% ipython --no-banner

In [1]: import numpy as np

In [2]: np.set_printoptions(suppress=True, linewidth=120)

In [3]: A = np.loadtxt("layer12.csv", delimiter=",")

In [4]: print(A)
[[6. 2. 8.]
 [1. 8. 4.]
 [7. 7. 1.]]

In [5]: print(np.allclose(A @ A.T, A.T @ A))
False

In [6]: print(round(np.abs(np.linalg.eigvals(A)).max(), 4))
14.4715

In [7]: print(np.round(np.sort(np.abs(np.linalg.eigvals(A))), 4))
[ 5.3676  5.8962 14.4715]

In [8]: P = np.triu(np.array([[1, 2, 3], [1, 3, 3], [1, 2, 1]]), 1) + np.eye(3)

In [9]: A2 = P @ A @ np.linalg.inv(P)

In [10]: print(A2)
[[ 29. -19. -11.]
 [ 22. -15. -14.]
 [  7.  -7.   1.]]

In [11]: f = np.array([8, 3, -1])

In [12]: A2 = A + np.outer(f, np.eye(3)[2])

In [13]: print(A2)
[[ 6.  2. 16.]
 [ 1.  8.  7.]
 [ 7.  7.  0.]]

In [14]: print(round(np.linalg.det(A2) / np.linalg.det(A), 4), round(float(1 + np.linalg.solve(A, f)[2]), 4))
2.1397 2.1397

In [15]: vals, V = np.linalg.eig(A)

In [16]: print(np.round(np.sort(np.linalg.eigvals(A @ A)), 4))
[ 28.8116  34.7647 209.4238]

In [17]: print(vals.round(4))
[-5.3676  5.8962 14.4715]

In [18]: A2 = np.array([[1, -2, 5, 3, 4, 2], [0, -4, 0, -2, -1, -4]])

In [19]: K = A2.T @ A2

In [20]: print(K)
[[  1  -2   5   3   4   2]
 [ -2  20 -10   2  -4  12]
 [  5 -10  25  15  20  10]
 [  3   2  15  13  14  14]
 [  4  -4  20  14  17  12]
 [  2  12  10  14  12  20]]

In [21]: U, sigma, Vt = np.linalg.svd(K)

In [22]: V = Vt[:(sigma > 1e-8).sum()]

In [23]: rng = np.random.default_rng(648378)

In [24]: vec = K[4] + 2 * K[2] + rng.integers(2) * np.eye(6)[5]

In [25]: print(vec)
[ 14. -24.  70.  44.  57.  33.]

In [26]: print(np.allclose(V.T @ V @ vec, vec))
False

In [27]: E = np.minimum.outer(np.arange(1, 3), np.arange(1, 3)) * -2

In [28]: print(E)
[[-2 -2]
 [-2 -4]]

In [29]: vec = np.array([2, 2, -2])

In [30]: target = A @ vec

In [31]: print(target)
[ 0. 10. 26.]

In [32]: print(np.round(np.linalg.solve(A, target + A[:, 1]), 4))
[ 2.  3. -2.]

In [33]: print(np.round(np.linalg.solve(A, 3 * target), 4))
[ 6.  6. -6.]
